% ipython --no-banner

In [1]: import numpy as np

In [2]: from numpy import linalg as LA

In [3]: np.set_printoptions(precision=2, suppress=True, linewidth=140)

In [4]: rd = lambda a: np.round(a, 2) + 0

In [5]: mat = np.load("arr.npy")

In [6]: print(mat)
[[ 1.84 -0.93  2.75 -1.75]
 [ 0.02  3.37 -3.41  2.79]
 [-1.79  3.57 -5.16  3.95]
 [ 0.47 -0.35  0.12 -0.2 ]]

In [7]: vec = np.array([1, -2, -3, -3])

In [8]: target = mat @ vec

In [9]: print(rd(target))
[ 0.7  -4.86 -5.3   1.41]

In [10]: rd(LA.solve(mat, target))
Out[10]: array([ 1., -2., -3., -3.])

In [11]: rd(LA.solve(mat, mat[:, 2]))
Out[11]: array([0., 0., 1., 0.])

In [12]: print(rd(LA.solve(mat, 5 * target)))
[  5. -10. -15. -15.]

In [13]: rng = np.random.default_rng(52230)

In [14]: E = (rng.random((3, 3)) < 0.3) + np.eye(3)

In [15]: E /= E.sum(axis=1, keepdims=True)

In [16]: print(E)
[[0.5 0.5 0. ]
 [0.  0.5 0.5]
 [0.  0.  1. ]]

In [17]: proj = np.triu(np.array([[-1, 0, 1], [-2, 2, -2], [-1, 1, -2]]), 1) + np.eye(3)

In [18]: B = proj @ E @ LA.inv(proj)

In [19]: B
Out[19]: 
array([[ 0.5,  0.5,  1.5],
       [ 0. ,  0.5, -0.5],
       [ 0. ,  0. ,  1. ]])

In [20]: print(np.trace(B), np.trace(E))
2.0 2.0

In [21]: m1 = np.load("x.npy")

In [22]: print(m1)
[[ 1  0  0  0]
 [ 3  1  0  0]
 [-3  6  1  0]
 [ 3  9  4  1]]

In [23]: f = np.array([-2, 1, -1, 2])

In [24]: B = m1 + np.outer(f, np.eye(4)[1])

In [25]: print(B)
[[ 1. -2.  0.  0.]
 [ 3.  2.  0.  0.]
 [-3.  5.  1.  0.]
 [ 3. 11.  4.  1.]]

In [26]: rd(LA.det(B) / LA.det(m1)), rd(1 + LA.solve(m1, f)[1])
Out[26]: (np.float64(8.0), np.float64(8.0))
